% python3 -q
>>> import numpy as np
>>> from numpy import linalg as LA
>>> np.set_printoptions(precision=2, suppress=True, linewidth=120)
>>> rd = lambda a: np.round(a, 2) + 0
>>> cent = np.array([[-0.4, -1.1, 0.0, -1.2, 0.5, 0.7, -0.8],
...     [0.9, 0.9, -1.2, 0.7, -1.1, 0.3, 0.5],
...     [-1.7, -2.5, 0.5, -2.1, 1.1, 0.6, -1.7]])
>>> rng = np.random.default_rng(784)
>>> K = np.array([[6, 3, 5],
...     [9, 3, 1],
...     [7, 6, 3],
...     [7, 0, 2],
...     [6, 8, 5],
...     [5, 7, 7],
...     [0, 4, 3],
...     [2, 7, 1],
...     [4, 1, 6],
...     [4, 9, 9],
...     [0, 2, 4],
...     [7, 4, 8],
...     [6, 4, 1],
...     [4, 8, 4],
...     [8, 4, 2],
...     [4, 6, 6],
...     [2, 1, 7],
...     [8, 0, 0],
...     [0, 8, 0],
...     [0, 5, 5],
...     [8, 4, 5],
...     [4, 3, 1],
...     [8, 9, 7]]) @ cent + 0.02 * rng.normal(size=(23, 7))
>>> rd(K)
array([[ -8.15, -16.39,  -1.08, -15.58,   5.2 ,   8.11, -11.78],
       [ -2.61,  -9.73,  -3.11, -10.8 ,   2.28,   7.84,  -7.44],
       [ -2.47,  -9.77,  -5.68, -10.51,   0.19,   8.49,  -7.71],
       [ -6.2 , -12.73,   0.99, -12.63,   5.69,   6.08,  -8.99],
       [ -3.7 , -11.9 ,  -7.14, -12.15,  -0.31,   9.61,  -9.28],
       [ -7.59, -16.71,  -4.9 , -15.81,   2.49,   9.8 , -12.42],
       [ -1.52,  -3.9 ,  -3.37,  -3.52,  -1.1 ,   3.03,  -3.07],
       [  3.79,   1.61,  -7.9 ,   0.41,  -5.65,   4.09,   0.21],
       [-10.9 , -18.49,   1.79, -16.69,   7.47,   6.7 , -12.92],
       [ -8.8 , -18.76,  -6.34, -17.42,   1.95,  10.93, -14.01],
       [ -5.  ,  -8.2 ,  -0.41,  -7.02,   2.25,   3.01,  -5.82],
       [-12.82, -24.12,  -0.79, -22.42,   7.92,  10.92, -17.22],
       [ -0.47,  -5.49,  -4.29,  -6.51,  -0.26,   6.02,  -4.47],
       [ -1.21,  -7.21,  -7.61,  -7.58,  -2.39,   7.59,  -6.01],
       [ -2.97, -10.18,  -3.82, -10.99,   1.8 ,   8.02,  -7.8 ],
       [ -6.39, -14.05,  -4.18, -13.22,   2.01,   8.19, -10.39],
       [-11.79, -18.84,   2.27, -16.41,   7.64,   5.88, -13.02],
       [ -3.21,  -8.81,   0.03,  -9.61,   3.98,   5.59,  -6.41],
       [  7.21,   7.22,  -9.6 ,   5.62,  -8.83,   2.39,   4.01],
       [ -4.01,  -8.01,  -3.46,  -6.99,   0.01,   4.48,  -6.01],
       [ -8.08, -17.7 ,  -2.29, -17.3 ,   5.08,   9.84, -12.89],
       [ -0.6 ,  -4.18,  -3.1 ,  -4.77,  -0.19,   4.28,  -3.39],
       [ -7.02, -18.19,  -7.31, -18.01,   1.79,  12.5 , -13.84]])
>>> left, sv, Vh = LA.svd(K, full_matrices=False)
>>> np.allclose(left * sv @ Vh, K)
True
>>> rd(sv)
array([110.49,  28.28,   5.92,   0.1 ,   0.08,   0.08,   0.06])
>>> rd(np.sqrt((sv ** 2).sum())), rd(LA.norm(K))
(np.float64(114.21), np.float64(114.21))
>>> rd(left.T @ K @ Vh.T)
array([[110.49,   0.  ,   0.  ,   0.  ,   0.  ,   0.  ,   0.  ],
       [  0.  ,  28.28,   0.  ,   0.  ,   0.  ,   0.  ,   0.  ],
       [  0.  ,   0.  ,   5.92,   0.  ,   0.  ,   0.  ,   0.  ],
       [  0.  ,   0.  ,   0.  ,   0.1 ,   0.  ,   0.  ,   0.  ],
       [  0.  ,   0.  ,   0.  ,   0.  ,   0.08,   0.  ,   0.  ],
       [  0.  ,   0.  ,   0.  ,   0.  ,   0.  ,   0.08,   0.  ],
       [  0.  ,   0.  ,   0.  ,   0.  ,   0.  ,   0.  ,   0.06]])
>>> rd(np.cumsum(sv ** 2) / np.sum(sv ** 2))
array([0.94, 1.  , 1.  , 1.  , 1.  , 1.  , 1.  ])
>>> rd(sv / sv[0])
array([1.  , 0.26, 0.05, 0.  , 0.  , 0.  , 0.  ])
>>> (sv > 1e-8).sum()
np.int64(7)
>>> print(np.abs(left[:, 0]).round(6).argmax())
11
>>> d = LA.norm(K[:, None] - K[None], axis=-1)
>>> np.flatnonzero(d[0] < d.mean() / 2)
array([ 0,  3,  5,  8, 15, 16, 20])
>>> LA.matrix_rank(d ** 2)
np.int64(9)
>>> rd(d[:5, :5])
array([[ 0.  , 11.38, 12.84,  6.51, 11.29],
       [11.38,  0.  ,  3.41,  7.69,  6.1 ],
       [12.84,  3.41,  0.  , 10.46,  3.85],
       [ 6.51,  7.69, 10.46,  0.  , 11.04],
       [11.29,  6.1 ,  3.85, 11.04,  0.  ]])
>>> np.unravel_index(d.round(6).argmax(), d.shape)
(np.int64(11), np.int64(18))
>>> d[0].round(6).argsort(kind="stable")[:4]
array([ 0, 20,  5,  8])
>>> (d + 1e9 * np.eye(23)).round(6).argmin(axis=1)
array([20, 14, 14,  0,  2,  9, 21, 18, 16, 22, 19,  8, 21, 12,  1,  5,  8, 10,  7, 10,  0,  6,  9])
>>> rd(LA.norm(K, axis=0))
array([31.23, 63.21, 22.87, 60.47, 20.63, 36.49, 46.2 ])
>>> rd(LA.norm(K, 1)), rd(LA.norm(K, np.inf))
(np.float64(272.19), np.float64(96.2))
>>> rd(LA.norm(K, "nuc"))
np.float64(145.02)
>>> rd(LA.norm(K, 2))
np.float64(110.49)
>>> x0 = np.array([0, 0, 2, 1, 2, 2, 1])
>>> a = np.maximum(K @ x0, 0)
>>> print(np.flatnonzero(a > 1e-9))
[ 3  8 16 17]
>>> rd(K.T @ a)
array([ -84.85, -160.82,   12.96, -153.6 ,   68.51,   69.6 , -113.25])
>>> print(rd(a))
[0.   0.   0.   3.9  0.   0.   0.   0.   2.3  0.   0.   0.   0.   0.   0.   0.   2.15 3.18 0.   0.   0.   0.   0.  ]
